In [1]: import numpy as np

In [2]: from numpy import linalg as LA

In [3]: np.set_printoptions(precision=3, suppress=True, linewidth=100, sign=" ")

In [4]: rnd = lambda a: np.round(a, 3) + 0

In [5]: arr = np.loadtxt("case7.csv", delimiter=",")

In [6]: arr
Out[6]: 
array([[  5.,   6.,   7.,   8.],
       [  9.,  10.,  11.,  12.],
       [ 13.,  14.,  15.,  16.]])

In [7]: np.argsort(-LA.norm(arr, axis=0).round(6), kind="stable")[:3]
Out[7]: array([ 3,  2,  1])

In [8]: rank = LA.matrix_rank(arr)

In [9]: rank
Out[9]: np.int64(2)

In [10]: null = LA.svd(arr)[2][rank:].T

In [11]: [int(LA.matrix_rank(arr[:i])) for i in range(1, len(arr) + 1)]
Out[11]: [1, 2, 2]

In [12]: null.shape
Out[12]: (4, 2)

In [13]: np.allclose(arr @ null, 0)
Out[13]: True

In [14]: rnd(arr @ LA.pinv(arr) @ arr)
Out[14]: 
array([[  5.,   6.,   7.,   8.],
       [  9.,  10.,  11.,  12.],
       [ 13.,  14.,  15.,  16.]])

In [15]: np.allclose(arr[:-1].T @ LA.lstsq(arr[:-1].T, arr[-1])[0], arr[-1])
Out[15]: True

In [16]: LA.lstsq(arr[:-1].T, arr[-1])[2]
Out[16]: np.int32(2)

In [17]: rnd(LA.norm(arr, 2))
Out[17]: np.float64(38.271)

In [18]: rnd(LA.norm(arr) ** 2 / LA.norm(arr, 2) ** 2)
Out[18]: np.float64(1.001)

In [19]: t = np.radians(30)

In [20]: Rm = np.eye(4)

In [21]: Rm[0, 0] = Rm[1, 1] = np.cos(t)

In [22]: Rm[0, 1], Rm[1, 0] = -np.sin(t), np.sin(t)

In [23]: rnd(Rm)
Out[23]: 
array([[ 0.866, -0.5  ,  0.   ,  0.   ],
       [ 0.5  ,  0.866,  0.   ,  0.   ],
       [ 0.   ,  0.   ,  1.   ,  0.   ],
       [ 0.   ,  0.   ,  0.   ,  1.   ]])

In [24]: other = arr @ Rm.T

In [25]: np.allclose(LA.norm(arr, axis=1), LA.norm(other, axis=1))
Out[25]: True

In [26]: rnd(np.abs(other - arr).max(axis=0))
Out[26]: array([ 8.742,  4.624,  0.   ,  0.   ])

In [27]: rnd(LA.det(Rm)), rnd(np.trace(Rm))
Out[27]: (np.float64(1.0), np.float64(3.732))

In [28]: rnd(LA.svd(arr, compute_uv=False)), rnd(LA.svd(other, compute_uv=False))
Out[28]: (array([ 38.271,   1.145,   0.   ]), array([ 38.271,   1.145,   0.   ]))

In [29]: rnd(other)
Out[29]: 
array([[  1.33 ,   7.696,   7.   ,   8.   ],
       [  2.794,  13.16 ,  11.   ,  12.   ],
       [  4.258,  18.624,  15.   ,  16.   ]])
